$ python -q
>>> import numpy as np
>>> from numpy import linalg as LA
>>> np.set_printoptions(suppress=True, linewidth=100)
>>> def rnd(a):
...     return np.round(a, 2) + 0
... 
>>> X = np.load("block14.npy")
>>> print(X)
[[1 0 0]
 [4 1 0]
 [7 2 1]]
>>> # column 0 is much longer than the rest
>>> print(np.allclose(X @ X.T, X.T @ X))
False
>>> print(rnd(LA.det(X)))
1.0
>>> print((X + X.T) / 2)
[[1.  2.  3.5]
 [2.  1.  1. ]
 [3.5 1.  1. ]]
>>> print(rnd(np.abs(LA.eigvals(X)).max()))
1.0
>>> print(rnd(np.sort(np.abs(LA.eigvals(X)))))
[1. 1. 1.]
>>> print(LA.matrix_power(X, 2))
[[ 1  0  0]
 [ 8  1  0]
 [22  4  1]]
>>> data = np.loadtxt("case11.csv", delimiter=",")
>>> print(data)
[[-1.77  0.94  3.68]
 [-2.49  1.29  2.7 ]
 [-2.36  0.63  3.16]
 [-1.88  0.25  3.1 ]
 [-1.89  1.06  2.3 ]
 [-2.17  0.49  3.3 ]
 [-2.97  1.89  2.38]
 [-2.93  2.12  2.3 ]
 [-2.64  1.97  2.05]
 [-3.05  2.12  2.17]
 [-3.06  1.96  2.  ]
 [-2.92  2.02  2.08]
 [ 0.57  1.13  2.83]
 [ 1.12  1.01  3.02]
 [ 0.65  0.77  2.68]
 [ 1.06  1.32  3.  ]
 [ 0.81  1.45  2.37]
 [ 1.06  0.52  3.06]]
>>> Xs = data - data.mean(axis=0)
>>> U, sv, Vh = LA.svd(Xs, full_matrices=False)
>>> print(rnd(Vh[0] * np.sign(Vh[0, np.abs(Vh[0]).argmax()])))
[ 0.97 -0.19  0.13]
>>> print(rnd(sv))
[7.16 2.71 0.97]
>>> print((np.sign(U[:, 0]) == np.sign(U[0, 0])).astype(int))
[1 1 1 1 1 1 1 1 1 1 1 1 0 0 0 0 0 0]
>>> print(rnd(sv ** 2 / (sv ** 2).sum()))
[0.86 0.12 0.02]
>>> print(np.abs(Vh[0]).argmax())
0
>>> print(np.searchsorted(np.cumsum(sv ** 2) / (sv ** 2).sum(), 0.9) + 1)
2
>>> print(rnd((sv ** 2).sum() ** 2 / (sv ** 4).sum()))
1.32
>>> print(np.abs(U[:, 0]).argmax())
17
>>> proj = data @ LA.solve(data.T @ data, data.T)
>>> print(LA.matrix_rank(np.eye(18) - proj))
15
>>> print(rnd(LA.eigvalsh(proj)))
[0. 0. 0. 0. 0. 0. 0. 0. 0. 0. 0. 0. 0. 0. 0. 1. 1. 1.]
>>> print(rnd(np.diag(proj)))
[0.16 0.09 0.21 0.26 0.05 0.24 0.13 0.16 0.14 0.17 0.15 0.16 0.14 0.2  0.12 0.23 0.21 0.18]
>>> out = np.c_[data[:, :1] @ np.array([[-1]]), np.array([1, 1, 0, 0, 2, 2, 1, 3, 2, 1, 0, 1, 2, 3, 2, 0, 0, 0])]
>>> print(out)
[[ 1.77  1.  ]
 [ 2.49  1.  ]
 [ 2.36  0.  ]
 [ 1.88  0.  ]
 [ 1.89  2.  ]
 [ 2.17  2.  ]
 [ 2.97  1.  ]
 [ 2.93  3.  ]
 [ 2.64  2.  ]
 [ 3.05  1.  ]
 [ 3.06  0.  ]
 [ 2.92  1.  ]
 [-0.57  2.  ]
 [-1.12  3.  ]
 [-0.65  2.  ]
 [-1.06  0.  ]
 [-0.81  0.  ]
 [-1.06  0.  ]]
>>> print(LA.matrix_rank(out))
2
>>> U, sv, Vh = LA.svd(data, full_matrices=False)
>>> print(rnd(np.cumsum(sv ** 2) / np.sum(sv ** 2)))
[0.81 0.97 1.  ]
>>> print(rnd(sv))
[14.25  6.5   2.58]
>>> print(rnd(sv / sv[0]))
[1.   0.46 0.18]
>>> print(rnd(np.sqrt((sv ** 2).sum())), rnd(LA.norm(data)))
15.88 15.88
>>> Xs = (data - data.mean(axis=0)) / data.std(axis=0)
>>> print(np.argwhere(np.abs(Xs) > 2))
[[0 2]]
>>> coef = LA.lstsq(np.delete(Xs, 1, axis=1), Xs[:, 1])[0]
>>> print(rnd(coef))
[-0.17 -0.75]
>>> K = np.loadtxt("x.csv", delimiter=",")
>>> print(K)
[[ 2.  2.  0.]
 [ 5.  0.  1.]
 [ 3. -2.  1.]
 [ 0.  0.  0.]
 [ 3. -1.  1.]
 [ 0.  0.  0.]
 [ 3. -2.  1.]
 [ 2.  2.  0.]
 [ 1. -3.  1.]
 [ 0.  0.  0.]
 [ 3. -2.  1.]
 [ 3. -2.  1.]
 [ 0.  0.  0.]
 [ 0.  0.  0.]
 [ 1. -3.  1.]
 [ 0.  0.  0.]
 [ 0.  0.  0.]
 [ 3. -1.  1.]]
>>> # rows 3 and 5 are equal
>>> out = np.c_[K[:, :2] @ np.array([[-5, 0], [-2, 2]]), np.array([-3, 2, 3, 0, 3, 2, -3, 2, -1, 1, 2, -1, 2, 2, 2, -2, -1, -1])]
>>> print(out)
[[-14.   4.  -3.]
 [-25.   0.   2.]
 [-11.  -4.   3.]
 [  0.   0.   0.]
 [-13.  -2.   3.]
 [  0.   0.   2.]
 [-11.  -4.  -3.]
 [-14.   4.   2.]
 [  1.  -6.  -1.]
 [  0.   0.   1.]
 [-11.  -4.   2.]
 [-11.  -4.  -1.]
 [  0.   0.   2.]
 [  0.   0.   2.]
 [  1.  -6.   2.]
 [  0.   0.  -2.]
 [  0.   0.  -1.]
 [-13.  -2.  -1.]]
>>> print(LA.matrix_rank(out))
3
>>> print(rnd(LA.lstsq(K, out[:, 0])[0]))
[-5. -2.  0.]
>>> print(LA.matrix_rank(np.c_[K, out]))
4
>>> print(rnd(LA.norm(LA.qr(K)[0].T @ out, axis=0) ** 2 / ((out ** 2).sum(axis=0) + 1e-12)))
[1.   1.   0.06]
>>> vec = np.array([1, -2, -1])
>>> y = K @ vec
>>> coef, lr = np.zeros(3), 1 / LA.norm(K, 2) ** 2
>>> for i in range(3):
...     coef -= lr * K.T @ (K @ coef - y)
...     if i % 1 == 0: print(i, round(LA.norm(K @ coef - y), 2))
... 
0 4.76
1 3.45
2 2.51
>>> print(rnd(coef))
[ 0.89 -1.26  0.47]
>>> proj = K @ LA.solve(K.T @ K, K.T)
>>> print(rnd(np.diag(proj)))
[0.26 0.37 0.21 0.   0.32 0.   0.21 0.26 0.32 0.   0.21 0.21 0.   0.   0.32 0.   0.   0.32]
>>> print(rnd(proj @ K[:, 2]))
[0. 1. 1. 0. 1. 0. 1. 0. 1. 0. 1. 1. 0. 0. 1. 0. 0. 1.]
>>> print(LA.matrix_rank(np.eye(18) - proj))
15
>>> print(np.allclose(proj @ proj, proj))
True
>>> feats = np.load("arr.npy")
>>> print(feats)
[[ 3.74 -1.04]
 [ 0.75 -3.45]
 [ 2.84  3.11]]
>>> vec = np.array([-9, -6])
>>> h1 = np.maximum(feats @ vec, 0)
>>> print(rnd(np.tanh(feats @ vec)))
[-1.  1. -1.]
>>> print(rnd(np.maximum(feats @ vec, 0) - np.maximum(-feats @ vec, 0)))
[-27.42  13.95 -44.22]
>>> print(rnd(feats.T @ h1))
[ 10.46 -48.13]
>>> u, v = feats[0], feats[1]
>>> print(rnd(u @ u))
15.07
>>> p = (u @ v) / (u @ u) * u
>>> print(rnd((v - p) @ u))
0.0
>>> print(rnd(p))
[ 1.59 -0.44]
>>> print(rnd(v - p))
[-0.84 -3.01]
>>> print(rnd(LA.norm(u + v) ** 2 + LA.norm(u - v) ** 2))
55.07
>>> vec = np.array([-2, 2])
>>> y = feats @ vec
>>> print(y)
[-9.56 -8.4   0.54]
>>> rng = np.random.default_rng(48)
>>> y = y + 0.3 * rng.normal(size=3)
>>> print(rnd(y))
[-9.65 -8.    0.6 ]
>>> coef, *_ = LA.lstsq(feats, y)
>>> print(rnd(coef))
[-1.99  1.95]
>>> print(rnd(feats.sum(axis=0)))
[ 7.33 -1.38]
>>> print(LA.matrix_rank(feats))
2
>>> print(rnd(LA.svd(feats, compute_uv=False)))
[5.  4.5]
>>> print(rnd(LA.norm(feats)))
6.73
>>> print(rnd(np.diff(feats, axis=0)))
[[-2.99 -2.41]
 [ 2.09  6.56]]
>>> feats[3]
Traceback (most recent call last):
  File "<python-input-87>", line 1, in <module>
    feats[3]
    ~~~~~^^^
IndexError: index 3 is out of bounds for axis 0 with size 3
